% ipython --no-banner

In [1]: import numpy as np

In [2]: from numpy import linalg as LA

In [3]: np.set_printoptions(precision=3, suppress=True, linewidth=140, sign=" ")

In [4]: def rnd(a):
   ...:     return np.round(a, 3) + 0
   ...: 

In [5]: E = np.array([[1, 2, 2, 0, 1, 1, 0, 2],
   ...:     [0, 2, 2, 2, 1, 0, 1, 0],
   ...:     [1, 1, 2, 1, 2, 1, 0, 0],
   ...:     [0, 0, 2, 0, 2, 2, 2, 1],
   ...:     [0, 1, 1, 1, 0, 2, 0, 1],
   ...:     [0, 2, 2, 1, 1, 2, 2, 0],
   ...:     [2, 0, 0, 0, 2, 0, 1, 2],
   ...:     [2, 1, 0, 0, 1, 0, 2, 1]])

In [6]: E[:, 1] = -2 * E[:, 5]

In [7]: E
Out[7]: 
array([[ 1, -2,  2,  0,  1,  1,  0,  2],
       [ 0,  0,  2,  2,  1,  0,  1,  0],
       [ 1, -2,  2,  1,  2,  1,  0,  0],
       [ 0, -4,  2,  0,  2,  2,  2,  1],
       [ 0, -4,  1,  1,  0,  2,  0,  1],
       [ 0, -4,  2,  1,  1,  2,  2,  0],
       [ 2,  0,  0,  0,  2,  0,  1,  2],
       [ 2,  0,  0,  0,  1,  0,  2,  1]])

In [8]: # looks like rank 7

In [9]: left, sigma, Vt = LA.svd(E)

In [10]: rnd(sigma)
Out[10]: array([ 10.312,   4.692,   3.089,   2.494,   1.542,   1.337,   0.849,   0.   ])

In [11]: A2 = left[:, :7] @ np.diag(sigma[:7]) @ Vt[:7]

In [12]: LA.matrix_rank(A2)
Out[12]: np.int64(7)

In [13]: rng = np.random.default_rng(4840)

In [14]: lab = rng.permutation(8)

In [15]: lab
Out[15]: array([ 1,  2,  4,  3,  5,  7,  6,  0])

In [16]: A2 = E[lab][:, lab]

In [17]: np.diag(A2)
Out[17]: array([ 0,  2,  0,  0,  2,  1,  1,  1])

In [18]: np.trace(A2)
Out[18]: np.int64(7)

In [19]: rnd(np.sort(np.abs(LA.eigvals(A2))))
Out[19]: array([ 0.   ,  1.432,  1.487,  1.714,  1.714,  3.706,  3.706,  3.979])

In [20]: left, sigma, Vt = LA.svd(E)

In [21]: V = Vt[:(sigma > 1e-8).sum()]

In [22]: vec = E[4] + 3 * E[1] + rng.integers(2) * np.eye(8)[3]

In [23]: vec
Out[23]: array([ 0., -4.,  7.,  8.,  3.,  2.,  3.,  1.])

In [24]: rnd(LA.norm(vec - V.T @ V @ vec))
Out[24]: np.float64(0.0)

In [25]: np.allclose(V.T @ V @ vec, vec)
Out[25]: True

In [26]: rnd(V.T @ V)
Out[26]: 
array([[ 1. ,  0. ,  0. ,  0. ,  0. ,  0. ,  0. ,  0. ],
       [ 0. ,  0.8,  0. ,  0. ,  0. , -0.4,  0. ,  0. ],
       [ 0. ,  0. ,  1. ,  0. ,  0. ,  0. ,  0. ,  0. ],
       [ 0. ,  0. ,  0. ,  1. ,  0. ,  0. ,  0. ,  0. ],
       [ 0. ,  0. ,  0. ,  0. ,  1. ,  0. ,  0. ,  0. ],
       [ 0. , -0.4,  0. ,  0. ,  0. ,  0.2,  0. ,  0. ],
       [ 0. ,  0. ,  0. ,  0. ,  0. ,  0. ,  1. ,  0. ],
       [ 0. ,  0. ,  0. ,  0. ,  0. ,  0. ,  0. ,  1. ]])

In [27]: np.abs(np.diag(LA.qr(E)[1])) > 1e-9
Out[27]: array([ True,  True,  True,  True,  True, False,  True,  True])

In [28]: np.allclose(E[:-1].T @ LA.lstsq(E[:-1].T, E[-1])[0], E[-1])
Out[28]: True

In [29]: rnd(E @ LA.pinv(E) @ E)
Out[29]: 
array([[ 1., -2.,  2.,  0.,  1.,  1.,  0.,  2.],
       [ 0.,  0.,  2.,  2.,  1.,  0.,  1.,  0.],
       [ 1., -2.,  2.,  1.,  2.,  1.,  0.,  0.],
       [ 0., -4.,  2.,  0.,  2.,  2.,  2.,  1.],
       [ 0., -4.,  1.,  1.,  0.,  2.,  0.,  1.],
       [ 0., -4.,  2.,  1.,  1.,  2.,  2.,  0.],
       [ 2.,  0.,  0.,  0.,  2.,  0.,  1.,  2.],
       [ 2.,  0.,  0.,  0.,  1.,  0.,  2.,  1.]])

In [30]: np.unique(E.round(6), axis=0).shape
Out[30]: (8, 8)

In [31]: rnd(np.trace(LA.pinv(E) @ E))
Out[31]: np.float64(7.0)

In [32]: X = np.loadtxt("a.csv", delimiter=",")

In [33]: X
Out[33]: 
array([[-0.4, -0.2, -0.1,  1. ,  1.3, -0.7,  0.7,  2.4, -1. ,  1.5,  1.1, -0.1],
       [-0.2, -0.3,  1.8, -0.2,  1. , -1.9, -0.8, -1. ,  0.9, -0.5,  0.7,  0.6],
       [ 1.7, -0.4,  0.5,  0.6,  1.1,  0.5, -0.7,  1.6, -1.1, -0.1, -1.4, -1. ],
       [-1.3,  0. , -0.4,  0.9,  0.1,  2.1,  1.1, -1.4,  0. ,  0.5,  0.7, -0.6],
       [ 1.5,  0.6,  1.5,  0.5, -1. ,  0.1, -1.9,  2.1,  0.4,  0.8,  1.2,  1.9],
       [-0.5,  0.1, -0.4, -0.7,  0.1, -1.4, -0.4, -0.6, -0.3,  1.1,  0. , -2.6]])

In [34]: u = np.array([-2, 3])

In [35]: rnd(np.convolve(X[1], u))
Out[35]: array([ 0.4,  0. , -4.5,  5.8, -2.6,  6.8, -4.1, -0.4, -4.8,  3.7, -2.9,  0.9,  1.8])

In [36]: A2 = X / LA.norm(X, axis=1, keepdims=True)

In [37]: gram = A2 @ A2.T

In [38]: rnd(np.degrees(np.arccos(np.clip(gram[0, 5], -1, 1))))
Out[38]: np.float64(84.947)

In [39]: rnd(gram[0])
Out[39]: array([ 1.   , -0.118,  0.295, -0.07 ,  0.232,  0.088])

In [40]: (gram - 2 * np.eye(6)).round(6).argmax(axis=1)
Out[40]: array([ 2,  4,  0,  5,  0,  0])

In [41]: vec = np.array([1, 1, -1, -2, 0, 3, 1, -1, -3, -1, 1, 1])

In [42]: X @ np.eye(12)[3]
Out[42]: array([ 1. , -0.2,  0.6,  0.9,  0.5, -0.7])

In [43]: rnd(np.einsum("ij,j->i", X, vec))
Out[43]: array([-3.8, -8.3, -0.2,  5.7, -3. , -5.4])

In [44]: rnd(X @ vec)
Out[44]: array([-3.8, -8.3, -0.2,  5.7, -3. , -5.4])

In [45]: LA.norm(X @ vec) <= LA.norm(X, 2) * LA.norm(vec) + 1e-9
Out[45]: np.True_

In [46]: rnd(X * vec)
Out[46]: 
array([[-0.4, -0.2,  0.1, -2. ,  0. , -2.1,  0.7, -2.4,  3. , -1.5,  1.1, -0.1],
       [-0.2, -0.3, -1.8,  0.4,  0. , -5.7, -0.8,  1. , -2.7,  0.5,  0.7,  0.6],
       [ 1.7, -0.4, -0.5, -1.2,  0. ,  1.5, -0.7, -1.6,  3.3,  0.1, -1.4, -1. ],
       [-1.3,  0. ,  0.4, -1.8,  0. ,  6.3,  1.1,  1.4,  0. , -0.5,  0.7, -0.6],
       [ 1.5,  0.6, -1.5, -1. ,  0. ,  0.3, -1.9, -2.1, -1.2, -0.8,  1.2,  1.9],
       [-0.5,  0.1,  0.4,  1.4,  0. , -4.2, -0.4,  0.6,  0.9, -1.1,  0. , -2.6]])

In [47]: rnd(X @ (2 * vec))
Out[47]: array([ -7.6, -16.6,  -0.4,  11.4,  -6. , -10.8])

In [48]: np.sign((X @ vec).round(6))
Out[48]: array([-1., -1., -1.,  1., -1., -1.])

In [49]: left, sigma, Vt = LA.svd(X, full_matrices=False)

In [50]: rnd(np.cumsum(sigma ** 2) / np.sum(sigma ** 2))
Out[50]: array([ 0.356,  0.575,  0.755,  0.887,  0.956,  1.   ])

In [51]: (sigma > 1e-8).sum()
Out[51]: np.int64(6)

In [52]: np.abs(left[:, 0]).round(6).argmax()
Out[52]: np.int64(4)

In [53]: rnd(np.abs(Vt[0]))
Out[53]: array([ 0.405,  0.043,  0.327,  0.115,  0.009,  0.13 ,  0.357,  0.623,  0.017,  0.083,  0.116,  0.401])

In [54]: A2 = X / np.sqrt((X ** 2).mean(axis=1, keepdims=True))

In [55]: rnd(LA.norm(A2, axis=1))
Out[55]: array([ 3.464,  3.464,  3.464,  3.464,  3.464,  3.464])

In [56]: LA.matrix_rank(A2) == LA.matrix_rank(X)
Out[56]: np.True_

In [57]: F = np.load("x.npy")

In [58]: F
Out[58]: 
array([[-1.,  2., -3., -7.,  6., -2.,  5.,  0.],
       [-9.,  7.,  0., -1., -8.,  2.,  5.,  0.],
       [ 1.,  8., -1.,  2.,  8., -1.,  9.,  0.],
       [ 0., -2., -6., -9., -5.,  6.,  6.,  0.],
       [ 4.,  6., -9.,  4., -2.,  5., -9.,  0.],
       [-7., -2., -9.,  1.,  6.,  3., -6.,  0.],
       [ 2., -3., -8.,  6.,  2.,  3.,  2.,  0.],
       [ 0.,  0.,  0.,  0.,  0.,  0.,  0.,  0.]])

In [59]: (F != 0).astype(int)
Out[59]: 
array([[ 1,  1,  1,  1,  1,  1,  1,  0],
       [ 1,  1,  0,  1,  1,  1,  1,  0],
       [ 1,  1,  1,  1,  1,  1,  1,  0],
       [ 0,  1,  1,  1,  1,  1,  1,  0],
       [ 1,  1,  1,  1,  1,  1,  1,  0],
       [ 1,  1,  1,  1,  1,  1,  1,  0],
       [ 1,  1,  1,  1,  1,  1,  1,  0],
       [ 0,  0,  0,  0,  0,  0,  0,  0]])

In [60]: F @ F
Out[60]: 
array([[  28.,   27.,  -28.,  114.,  -25.,    6.,  -96.,    0.],
       [ -90.,  -34.,   47.,   65.,  -67.,    7.,   54.,    0.],
       [ -17.,   69., -149.,   50.,  -80.,   91.,    0.,    0.],
       [ -38., -104.,    3.,   93.,   71.,  -41.,  -97.,    0.],
       [-128.,  -25.,   18., -145., -100.,   15.,  -37.,    0.],
       [   7.,  -54.,   -9.,   15., -109.,   46., -204.,    0.],
       [   8.,  -93.,  -95.,  -58.,  -40.,   59.,  -73.,    0.],
       [   0.,    0.,    0.,    0.,    0.,    0.,    0.,    0.]])

In [61]: rnd(np.sort(LA.eigvals(F).real))
Out[61]: array([-11.345, -11.345,   0.   ,   1.302,   1.302,   4.059,   7.513,   7.513])

In [62]: rnd(LA.det(F))
Out[62]: np.float64(0.0)

In [63]: np.flatnonzero(LA.matrix_power((F != 0) + (F.T != 0) + np.eye(8), 8)[1])
Out[63]: array([ 0,  1,  2,  3,  4,  5,  6])

In [64]: LA.cond(F) > 100
Out[64]: np.True_

In [65]: LA.matrix_rank(F, rtol=0.1)
Out[65]: np.int64(6)

In [66]: (F + F.T) / 2
Out[66]: 
array([[-1. , -3.5, -1. , -3.5,  5. , -4.5,  3.5,  0. ],
       [-3.5,  7. ,  4. , -1.5, -1. ,  0. ,  1. ,  0. ],
       [-1. ,  4. , -1. , -2. , -0.5, -5. ,  0.5,  0. ],
       [-3.5, -1.5, -2. , -9. , -0.5,  3.5,  6. ,  0. ],
       [ 5. , -1. , -0.5, -0.5, -2. ,  5.5, -3.5,  0. ],
       [-4.5,  0. , -5. ,  3.5,  5.5,  3. , -1.5,  0. ],
       [ 3.5,  1. ,  0.5,  6. , -3.5, -1.5,  2. ,  0. ],
       [ 0. ,  0. ,  0. ,  0. ,  0. ,  0. ,  0. ,  0. ]])

In [67]: rnd(np.abs(LA.eigvals(F)).max())
Out[67]: np.float64(12.918)
